In [1]: import numpy as np

In [2]: np.set_printoptions(precision=2, suppress=True, linewidth=200)

In [3]: Y = np.array([[-5, -1], [3, -4]])

In [4]: K = np.triu(Y)

In [5]: K
Out[5]: 
array([[-5, -1],
       [ 0, -4]])

In [6]: vals, vecs = np.linalg.eig(K)

In [7]: np.sort(np.linalg.eigvals(K.T))
Out[7]: array([-5., -4.])

In [8]: np.prod(vals)
Out[8]: np.float64(20.0)

In [9]: vals
Out[9]: array([-5., -4.])

In [10]: W0 = np.loadtxt("test19.csv", delimiter=",")

In [11]: W0
Out[11]: 
array([[ 3.,  3.,  0.,  0.,  0.,  0.],
       [-1.,  0.,  0.,  0.,  0.,  0.],
       [ 3., -3.,  0.,  0.,  0.,  0.],
       [ 0.,  0.,  3.,  3.,  0.,  0.],
       [ 0.,  0., -1.,  0.,  0.,  0.],
       [ 0.,  0.,  3., -3.,  0.,  0.],
       [ 0.,  0.,  0.,  0.,  3.,  3.],
       [ 0.,  0.,  0.,  0., -1.,  0.],
       [ 0.,  0.,  0.,  0.,  3., -3.]])

In [12]: W0.ravel(order="F")
Out[12]: 
array([ 3., -1.,  3.,  0.,  0.,  0.,  0.,  0.,  0.,  3.,  0., -3.,  0.,  0.,  0.,  0.,  0.,  0.,  0.,  0.,  0.,  3., -1.,  3.,  0.,  0.,  0.,  0.,  0.,  0.,  3.,  0., -3.,  0.,  0.,  0.,  0.,  0.,
        0.,  0.,  0.,  0.,  3., -1.,  3.,  0.,  0.,  0.,  0.,  0.,  0.,  3.,  0., -3.])

In [13]: W0.reshape(9, 7)
---------------------------------------------------------------------------
ValueError                                Traceback (most recent call last)
Cell In[13], line 1
----> 1 W0.reshape(9, 7)

ValueError: cannot reshape array of size 54 into shape (9,7)

In [14]: W0.reshape(2, -1)
Out[14]: 
array([[ 3.,  3.,  0.,  0.,  0.,  0., -1.,  0.,  0.,  0.,  0.,  0.,  3., -3.,  0.,  0.,  0.,  0.,  0.,  0.,  3.,  3.,  0.,  0.,  0.,  0., -1.],
       [ 0.,  0.,  0.,  0.,  0.,  3., -3.,  0.,  0.,  0.,  0.,  0.,  0.,  3.,  3.,  0.,  0.,  0.,  0., -1.,  0.,  0.,  0.,  0.,  0.,  3., -3.]])

In [15]: t3 = W0.reshape(9, 2, -1)

In [16]: np.einsum("ihd,ihd->ih", t3, t3)
Out[16]: 
array([[18.,  0.],
       [ 1.,  0.],
       [18.,  0.],
       [ 9.,  9.],
       [ 1.,  0.],
       [ 9.,  9.],
       [ 0., 18.],
       [ 0.,  1.],
       [ 0., 18.]])

In [17]: t3.shape
Out[17]: (9, 2, 3)

In [18]: W0.T @ W0
Out[18]: 
array([[19.,  0.,  0.,  0.,  0.,  0.],
       [ 0., 18.,  0.,  0.,  0.,  0.],
       [ 0.,  0., 19.,  0.,  0.,  0.],
       [ 0.,  0.,  0., 18.,  0.,  0.],
       [ 0.,  0.,  0.,  0., 19.,  0.],
       [ 0.,  0.,  0.,  0.,  0., 18.]])

In [19]: np.linalg.norm(W0, axis=0)
Out[19]: array([4.36, 4.24, 4.36, 4.24, 4.36, 4.24])

In [20]: W0[:, 3] @ W0[:, 2]
Out[20]: np.float64(0.0)

In [21]: P = W0 @ np.linalg.solve(W0.T @ W0, W0.T)

In [22]: P @ W0[:, 4]
Out[22]: array([ 0.,  0.,  0.,  0.,  0.,  0.,  3., -1.,  3.])

In [23]: round(np.trace(P), 2)
Out[23]: np.float64(6.0)

In [24]: np.round(np.linalg.eigvalsh(P), 2) + 0
Out[24]: array([0., 0., 0., 1., 1., 1., 1., 1., 1.])

In [25]: np.linalg.matrix_rank(np.eye(9) - P)
Out[25]: np.int64(3)

In [26]: P
Out[26]: 
array([[ 0.97, -0.16, -0.03,  0.  ,  0.  ,  0.  ,  0.  ,  0.  ,  0.  ],
       [-0.16,  0.05, -0.16,  0.  ,  0.  ,  0.  ,  0.  ,  0.  ,  0.  ],
       [-0.03, -0.16,  0.97,  0.  ,  0.  ,  0.  ,  0.  ,  0.  ,  0.  ],
       [ 0.  ,  0.  ,  0.  ,  0.97, -0.16, -0.03,  0.  ,  0.  ,  0.  ],
       [ 0.  ,  0.  ,  0.  , -0.16,  0.05, -0.16,  0.  ,  0.  ,  0.  ],
       [ 0.  ,  0.  ,  0.  , -0.03, -0.16,  0.97,  0.  ,  0.  ,  0.  ],
       [ 0.  ,  0.  ,  0.  ,  0.  ,  0.  ,  0.  ,  0.97, -0.16, -0.03],
       [ 0.  ,  0.  ,  0.  ,  0.  ,  0.  ,  0.  , -0.16,  0.05, -0.16],
       [ 0.  ,  0.  ,  0.  ,  0.  ,  0.  ,  0.  , -0.03, -0.16,  0.97]])

In [27]: u = np.array([2, 0])

In [28]: np.convolve(W0[2], u)
Out[28]: array([ 6., -6.,  0.,  0.,  0.,  0.,  0.])

In [29]: Y = np.c_[W0[:, :3] @ np.array([[-1, -1, 3], [3, -3, 3], [3, 1, 1]]), np.array([-1, -2, 0, -2, 3, 3, 1, 2, 3])]

In [30]: Y
Out[30]: 
array([[  6., -12.,  18.,  -1.],
       [  1.,   1.,  -3.,  -2.],
       [-12.,   6.,   0.,   0.],
       [  9.,   3.,   3.,  -2.],
       [ -3.,  -1.,  -1.,   3.],
       [  9.,   3.,   3.,   3.],
       [  0.,   0.,   0.,   1.],
       [  0.,   0.,   0.,   2.],
       [  0.,   0.,   0.,   3.]])

In [31]: np.linalg.norm(np.linalg.qr(W0)[0].T @ Y, axis=0) ** 2 / ((Y ** 2).sum(axis=0) + 1e-12)
Out[31]: array([1. , 1. , 1. , 0.5])

In [32]: np.linalg.matrix_rank(np.c_[W0, Y])
Out[32]: np.int64(7)

In [33]: np.linalg.matrix_rank(Y)
Out[33]: np.int64(4)

In [34]: mat = np.loadtxt("block13.csv", delimiter=",")

In [35]: mat
Out[35]: 
array([[0.5 , 0.5 , 0.  , 0.  ],
       [0.33, 0.33, 0.33, 0.  ],
       [0.  , 0.  , 1.  , 0.  ],
       [0.  , 0.33, 0.  , 0.67]])

In [36]: U, sig, Vt = np.linalg.svd(mat)

In [37]: vecs = Vt[:(sig > 1e-8).sum()]

In [38]: rng = np.random.default_rng(69118)

In [39]: x0 = mat[2] + 5 * mat[0] + rng.integers(2) * np.eye(4)[1]

In [40]: x0
Out[40]: array([2.5, 3.5, 1. , 0. ])

In [41]: np.round(np.linalg.norm(x0 - vecs.T @ vecs @ x0), 2)
Out[41]: np.float64(0.67)

In [42]: np.linalg.matrix_rank(np.vstack([mat, x0]))
Out[42]: np.int64(4)

In [43]: np.allclose(vecs.T @ vecs @ x0, x0)
Out[43]: False

In [44]: np.diag(vecs.T @ vecs)
Out[44]: array([0.56, 0.56, 1.  , 0.89])

In [45]: P = np.triu(np.array([[3, 2, 3, 1], [2, -2, 3, -2], [0, 2, 3, -3], [0, -1, 3, 0]]), 1) + np.eye(4)

In [46]: Y = P @ mat @ np.linalg.inv(P)

In [47]: np.round(np.poly(Y), 2) + 0
Out[47]: array([ 1.  , -2.5 ,  2.06, -0.56,  0.  ])

In [48]: Y
Out[48]: 
array([[ 1.17, -0.83,  2.67,  5.83],
       [ 0.33, -1.  ,  5.33, 12.33],
       [ 0.  , -1.  ,  4.  ,  8.  ],
       [ 0.  ,  0.33, -1.  , -1.67]])

In [49]: np.linalg.lstsq(Y[:-1].T, Y[-1])[2]
Out[49]: np.int32(3)

In [50]: np.allclose(Y[:-1].T @ np.linalg.lstsq(Y[:-1].T, Y[-1])[0], Y[-1])
Out[50]: True

In [51]: X = 0.9 ** np.abs(np.subtract.outer(np.arange(4), np.arange(4)))

In [52]: X
Out[52]: 
array([[1.  , 0.9 , 0.81, 0.73],
       [0.9 , 1.  , 0.9 , 0.81],
       [0.81, 0.9 , 1.  , 0.9 ],
       [0.73, 0.81, 0.9 , 1.  ]])

In [53]: vals, vecs = np.linalg.eig(X)

In [54]: np.sort(np.linalg.eigvals(X.T))
Out[54]: array([0.06, 0.1 , 0.31, 3.53])

In [55]: np.trace(X)
Out[55]: np.float64(4.0)

In [56]: np.linalg.matrix_power(X, 4)
Out[56]: 
array([[36.74, 38.62, 38.62, 36.74],
       [38.62, 40.6 , 40.6 , 38.62],
       [38.62, 40.6 , 40.6 , 38.62],
       [36.74, 38.62, 38.62, 36.74]])

In [57]: assert X == X.T
---------------------------------------------------------------------------
ValueError                                Traceback (most recent call last)
Cell In[57], line 1
----> 1 assert X == X.T

ValueError: The truth value of an array with more than one element is ambiguous. Use a.any() or a.all()

In [58]: X @ X
Out[58]: 
array([[3.  , 3.12, 3.09, 2.92],
       [3.12, 3.28, 3.26, 3.09],
       [3.09, 3.26, 3.28, 3.12],
       [2.92, 3.09, 3.12, 3.  ]])

In [59]: np.linalg.determinant(X)
---------------------------------------------------------------------------
AttributeError                            Traceback (most recent call last)
Cell In[59], line 1
----> 1 np.linalg.determinant(X)

AttributeError: module 'numpy.linalg' has no attribute 'determinant'

In [60]: (X - X.T) / 2
Out[60]: 
array([[0., 0., 0., 0.],
       [0., 0., 0., 0.],
       [0., 0., 0., 0.],
       [0., 0., 0., 0.]])

In [61]: m1 = np.array([[0, 0, 1], [0, 0, 1], [1, 1, 0]])

In [62]: [round(float(x), 2) for x in np.linalg.svd(m1, compute_uv=False)[:3]]
Out[62]: [1.41, 1.41, 0.0]

In [63]: round(float(np.linalg.norm(m1, 2) / np.linalg.norm(m1)), 2)
Out[63]: 0.71

In [64]: Y = np.array([[2, 0, 2], [2, 3, 1], [1, 1, 3]])

In [65]: arr = np.tril(Y)

In [66]: arr
Out[66]: 
array([[2, 0, 0],
       [2, 3, 0],
       [1, 1, 3]])

In [67]: vals, vecs = np.linalg.eig(arr)

In [68]: np.sort(np.linalg.eigvals(arr.T))
Out[68]: array([2., 3., 3.])

In [69]: arr @ vecs[:, 0] - vals[0] * vecs[:, 0]
Out[69]: array([0., 0., 0.])

In [70]: np.sort(np.linalg.eigvals(np.linalg.inv(arr)))
Out[70]: array([0.33, 0.33, 0.5 ])

In [71]: x0 = np.array([2, 0, 2])

In [72]: rhs = arr @ x0

In [73]: rhs
Out[73]: array([4, 4, 8])

In [74]: np.linalg.solve(arr.T, arr[1])
Out[74]: array([0., 1., 0.])

In [75]: lab = rng.permutation(3)

In [76]: lab
Out[76]: array([1, 2, 0])

In [77]: Y = arr[lab][:, lab]

In [78]: np.diag(Y)
Out[78]: array([3, 3, 2])

In [79]: np.sort(np.abs(np.linalg.eigvals(Y)))
Out[79]: array([2., 3., 3.])

In [80]: Y
Out[80]: 
array([[3, 0, 2],
       [1, 3, 1],
       [0, 0, 2]])

In [81]: U, sig = np.linalg.svd(arr)
---------------------------------------------------------------------------
ValueError                                Traceback (most recent call last)
Cell In[81], line 1
----> 1 U, sig = np.linalg.svd(arr)

ValueError: too many values to unpack (expected 2)

In [82]: U, sig, Vt = np.linalg.svd(arr, full_matrices=False)

In [83]: np.cumsum(sig ** 2) / np.sum(sig ** 2)
Out[83]: array([0.66, 0.91, 1.  ])

In [84]: U.shape, sig.shape, Vt.shape
Out[84]: ((3, 3), (3,), (3, 3))

In [85]: np.round(U.T @ arr @ Vt.T, 2) + 0
Out[85]: 
array([[4.29, 0.  , 0.  ],
       [0.  , 2.66, 0.  ],
       [0.  , 0.  , 1.57]])

In [86]: np.abs(Vt[0])
Out[86]: array([0.62, 0.66, 0.41])

In [87]: np.abs(U[:, 0]).round(6).argmax()
Out[87]: np.int64(1)

In [88]: np.round(U.T @ U, 2) + 0
Out[88]: 
array([[1., 0., 0.],
       [0., 1., 0.],
       [0., 0., 1.]])

In [89]: np.round(np.sqrt((sig ** 2).sum()), 2), np.round(np.linalg.norm(arr), 2)
Out[89]: (np.float64(5.29), np.float64(5.29))

In [90]: sig / sig[0]
Out[90]: array([1.  , 0.62, 0.37])

In [91]: lab = rng.integers(0, 3, 4)

In [92]: M = (lab[:, None] == lab) * 5 + np.eye(4)

In [93]: M
Out[93]: 
array([[6., 0., 5., 5.],
       [0., 6., 0., 0.],
       [5., 0., 6., 5.],
       [5., 0., 5., 6.]])

In [94]: gram = M.T @ M

In [95]: np.linalg.matrix_rank(gram)
Out[95]: np.int64(4)

In [96]: np.allclose(gram, gram.T)
Out[96]: True

In [97]: np.diag(gram)
Out[97]: array([86., 36., 86., 86.])

In [98]: np.linalg.eigvalsh(gram)[::-1]
Out[98]: array([256.,  36.,   1.,   1.])

In [99]: vals, vecs = np.linalg.eigvalsh(M)
---------------------------------------------------------------------------
ValueError                                Traceback (most recent call last)
Cell In[99], line 1
----> 1 vals, vecs = np.linalg.eigvalsh(M)

ValueError: too many values to unpack (expected 2)

In [100]: vals, vecs = np.linalg.eigh(M)

In [101]: np.linalg.svd(M, compute_uv=False)
Out[101]: array([16.,  6.,  1.,  1.])

In [102]: np.round(vecs.T @ vecs, 2) + 0
Out[102]: 
array([[1., 0., 0., 0.],
       [0., 1., 0., 0.],
       [0., 0., 1., 0.],
       [0., 0., 0., 1.]])

In [103]: np.round(vecs @ np.diag(vals) @ vecs.T, 2) + 0
Out[103]: 
array([[6., 0., 5., 5.],
       [0., 6., 0., 0.],
       [5., 0., 6., 5.],
       [5., 0., 5., 6.]])

In [104]: np.round(np.abs(vecs[:, -1]), 2) + 0
Out[104]: array([0.58, 0.  , 0.58, 0.58])

In [105]: np.abs(vecs[:, -1]).round(6).argmax()
Out[105]: np.int64(0)
